$ python -q
>>> import numpy as np
>>> np.set_printoptions(suppress=True, linewidth=140)
>>> def rd(a):
...     return np.round(a, 2) + 0
... 
>>> E = np.loadtxt("mat.csv", delimiter=",")
>>> rd(E)
array([[0.1 , 0.2 , 0.1 , 0.1 , 0.1 , 0.1 , 0.2 , 0.1 ],
       [0.  , 0.09, 0.09, 0.18, 0.18, 0.18, 0.18, 0.09],
       [0.  , 0.12, 0.25, 0.  , 0.12, 0.25, 0.25, 0.  ],
       [0.1 , 0.2 , 0.1 , 0.2 , 0.2 , 0.1 , 0.1 , 0.  ],
       [0.1 , 0.  , 0.2 , 0.2 , 0.2 , 0.2 , 0.  , 0.1 ],
       [0.  , 0.11, 0.11, 0.11, 0.22, 0.22, 0.22, 0.  ],
       [0.18, 0.09, 0.18, 0.18, 0.  , 0.09, 0.09, 0.18],
       [0.14, 0.14, 0.14, 0.  , 0.14, 0.29, 0.  , 0.14]])
>>> # rows sum to 1
>>> rng = np.random.default_rng(67)
>>> B = E + rng.integers(-2, 3, (8, 6)) @ rng.integers(-2, 3, (6, 8))
>>> rd(B)
array([[ 0.1 , -3.8 ,  5.1 , -1.9 ,  2.1 ,  0.1 , -2.8 ,  2.1 ],
       [-1.  , -2.91,  1.09, -2.82,  0.18,  4.18,  0.18, -2.91],
       [-7.  ,  1.12, -1.75,  5.  , -4.88,  8.25, -5.75, -4.  ],
       [ 2.1 ,  0.2 ,  4.1 ,  2.2 , -0.8 , -3.9 ,  5.1 ,  6.  ],
       [ 4.1 , -7.  ,  3.2 , -2.8 , -2.8 , -0.8 ,  3.  ,  1.1 ],
       [-4.  , -4.89,  4.11, -1.89,  1.22,  2.22,  1.22,  7.  ],
       [ 0.18, -0.91,  1.18, -1.82,  3.  ,  0.09, -3.91, -0.82],
       [ 2.14, -5.86,  5.14, -7.  ,  4.14,  1.29,  0.  , -0.86]])
>>> np.linalg.matrix_rank(B - E, tol=1e-8)
np.int64(6)
>>> rd(np.linalg.svd(B - E, compute_uv=False))
array([19.53, 14.75, 10.83,  8.05,  4.81,  2.81,  0.  ,  0.  ])
>>> rd(B - E)
array([[ 0., -4.,  5., -2.,  2.,  0., -3.,  2.],
       [-1., -3.,  1., -3.,  0.,  4.,  0., -3.],
       [-7.,  1., -2.,  5., -5.,  8., -6., -4.],
       [ 2.,  0.,  4.,  2., -1., -4.,  5.,  6.],
       [ 4., -7.,  3., -3., -3., -1.,  3.,  1.],
       [-4., -5.,  4., -2.,  1.,  2.,  1.,  7.],
       [ 0., -1.,  1., -2.,  3.,  0., -4., -1.],
       [ 2., -6.,  5., -7.,  4.,  1.,  0., -1.]])
>>> M = np.loadtxt("m.csv", delimiter=",")
>>> M
array([[ 1.3 ,  0.3 , -0.5 ,  2.63, -1.  ,  0.8 ,  0.8 ,  1.1 ],
       [-0.9 ,  0.1 , -1.  , -1.77, -0.1 , -1.1 , -2.4 ,  0.5 ],
       [-0.9 ,  0.8 , -0.1 , -1.83, -0.3 , -1.6 , -0.3 ,  0.7 ],
       [ 0.6 ,  0.1 , -0.2 ,  1.17, -1.4 , -1.1 , -0.1 ,  1.5 ],
       [ 0.3 ,  0.6 ,  0.7 ,  0.62,  0.  ,  0.7 ,  0.1 , -0.6 ],
       [ 0.9 , -0.5 ,  1.5 ,  1.79, -0.3 , -1.6 ,  2.1 , -0.9 ],
       [-1.4 , -0.6 , -0.8 , -2.83, -0.3 ,  1.  ,  0.4 ,  0.1 ],
       [ 0.  , -0.2 , -0.8 , -0.04,  1.  , -0.3 ,  0.7 ,  0.9 ],
       [ 1.3 ,  0.2 ,  0.7 ,  2.59, -1.6 , -0.6 ,  2.8 ,  0.9 ],
       [ 0.4 ,  1.2 , -1.1 ,  0.78,  0.7 , -0.4 ,  0.7 ,  1.  ],
       [ 0.2 , -0.4 ,  1.7 ,  0.42, -0.3 , -1.2 , -1.  ,  0.6 ],
       [-0.1 , -0.9 , -0.5 , -0.2 ,  0.6 , -0.1 ,  0.9 ,  0.  ],
       [-0.1 , -0.5 , -1.4 , -0.18,  0.3 , -0.2 ,  0.2 , -0.2 ],
       [ 0.3 , -1.1 , -0.3 ,  0.6 ,  0.8 ,  0.8 , -0.1 ,  2.2 ],
       [ 2.  ,  1.  ,  0.6 ,  3.99, -1.  , -2.  ,  0.5 ,  2.6 ],
       [ 0.2 ,  0.  ,  1.1 ,  0.42,  1.  , -2.  , -0.4 , -0.5 ],
       [ 1.2 , -0.8 , -1.  ,  2.41,  0.3 , -0.1 , -0.4 , -2.2 ],
       [-1.5 , -0.2 ,  1.8 , -3.01,  0.2 , -2.2 ,  0.4 , -0.1 ],
       [-0.5 ,  0.4 ,  1.  , -0.98, -0.2 ,  0.4 ,  0.1 , -1.  ],
       [-0.5 , -0.5 ,  1.  , -0.96, -0.7 ,  1.  , -2.3 , -1.9 ],
       [-0.6 , -0.5 ,  0.6 , -1.21,  0.2 , -0.6 , -0.4 ,  0.9 ],
       [ 1.5 ,  0.  , -1.2 ,  2.94,  0.1 , -1.2 ,  3.2 ,  1.1 ],
       [ 0.  , -1.2 ,  1.5 ,  0.  ,  1.  ,  1.7 ,  0.5 ,  0.2 ],
       [ 1.4 , -0.6 , -2.4 ,  2.79,  0.9 , -0.3 , -0.7 ,  0.1 ],
       [-2.1 ,  0.5 ,  0.2 , -4.2 ,  0.5 , -0.5 , -1.2 , -0.2 ],
       [ 0.9 , -1.7 ,  0.2 ,  1.83,  0.5 , -1.2 ,  0.8 , -0.2 ]])
>>> Ac = M - M.mean(axis=0)
>>> vecs = np.linalg.svd(Ac)[2][:7]
>>> B = Ac - Ac @ vecs.T @ vecs
>>> rd(B.std(axis=0))
array([0.01, 0.  , 0.  , 0.  , 0.  , 0.  , 0.  , 0.  ])
>>> rd((Ac @ vecs.T).std(axis=0))
array([2.38, 1.22, 1.11, 1.01, 0.86, 0.71, 0.5 ])
>>> rd(np.cov(Ac @ vecs.T, rowvar=False))
array([[5.88, 0.  , 0.  , 0.  , 0.  , 0.  , 0.  ],
       [0.  , 1.54, 0.  , 0.  , 0.  , 0.  , 0.  ],
       [0.  , 0.  , 1.27, 0.  , 0.  , 0.  , 0.  ],
       [0.  , 0.  , 0.  , 1.06, 0.  , 0.  , 0.  ],
       [0.  , 0.  , 0.  , 0.  , 0.78, 0.  , 0.  ],
       [0.  , 0.  , 0.  , 0.  , 0.  , 0.53, 0.  ],
       [0.  , 0.  , 0.  , 0.  , 0.  , 0.  , 0.25]])
>>> rd(np.diag(vecs.T @ vecs))
array([0.2, 1. , 1. , 0.8, 1. , 1. , 1. , 1. ])
>>> arr = np.loadtxt("test13.csv", delimiter=",")
>>> arr
array([[-11.25,  13.27, -15.42,   7.73,   4.15,   2.84,  10.42,  -4.98],
       [  1.6 ,  -1.92,   2.24,  -1.15,  -0.69,  -0.41,  -1.47,   0.74],
       [ -7.95,   9.42, -10.95,   5.57,   2.94,   1.9 ,   7.51,  -3.44],
       [ -6.38,   7.61,  -8.73,   4.4 ,   2.39,   1.59,   6.08,  -2.81],
       [-14.32,  17.08, -19.76,   9.86,   5.39,   3.58,  13.55,  -6.34],
       [ -6.37,   7.64,  -8.81,   4.45,   2.36,   1.58,   5.99,  -2.79],
       [ -3.19,   3.8 ,  -4.45,   2.2 ,   1.17,   0.79,   2.93,  -1.39],
       [ -1.61,   1.88,  -2.16,   1.05,   0.62,   0.44,   1.55,  -0.76],
       [  3.18,  -3.71,   4.34,  -2.32,  -1.26,  -0.69,  -2.95,   1.32],
       [ -7.96,   9.55, -11.  ,   5.43,   2.98,   2.02,   7.47,  -3.51],
       [ -7.99,   9.46, -11.02,   5.52,   3.03,   2.01,   7.5 ,  -3.43],
       [-14.35,  17.14, -19.74,   9.97,   5.38,   3.58,  13.46,  -6.37],
       [ -1.59,   1.83,  -2.1 ,   1.13,   0.66,   0.37,   1.51,  -0.68],
       [ -3.12,   3.77,  -4.37,   2.19,   1.27,   0.75,   2.99,  -1.43],
       [  4.83,  -5.64,   6.5 ,  -3.23,  -1.82,  -1.04,  -4.54,   2.1 ],
       [ -3.11,   3.85,  -4.4 ,   2.27,   1.27,   0.71,   3.11,  -1.39],
       [ 11.23, -13.3 ,  15.45,  -7.74,  -4.2 ,  -2.8 , -10.39,   4.92],
       [  4.86,  -5.73,   6.55,  -3.32,  -1.73,  -1.2 ,  -4.54,   2.16],
       [ -6.36,   7.58,  -8.89,   4.39,   2.3 ,   1.61,   5.98,  -2.8 ],
       [  1.67,  -1.87,   2.22,  -1.06,  -0.57,  -0.43,  -1.53,   0.73],
       [ -6.3 ,   7.59,  -8.83,   4.48,   2.4 ,   1.7 ,   6.05,  -2.71],
       [  8.04,  -9.54,  11.02,  -5.51,  -3.  ,  -2.04,  -7.5 ,   3.54],
       [ 11.14, -13.24,  15.42,  -7.75,  -4.18,  -2.8 , -10.5 ,   4.91]])
>>> rd(np.linalg.norm(arr[3] - arr[0]))
np.float64(11.82)
>>> np.linalg.norm(arr, axis=1).argmax()
np.int64(11)
>>> rd(np.linalg.norm(arr, 1)), rd(np.linalg.norm(arr, np.inf))
(np.float64(204.37), np.float64(89.99))
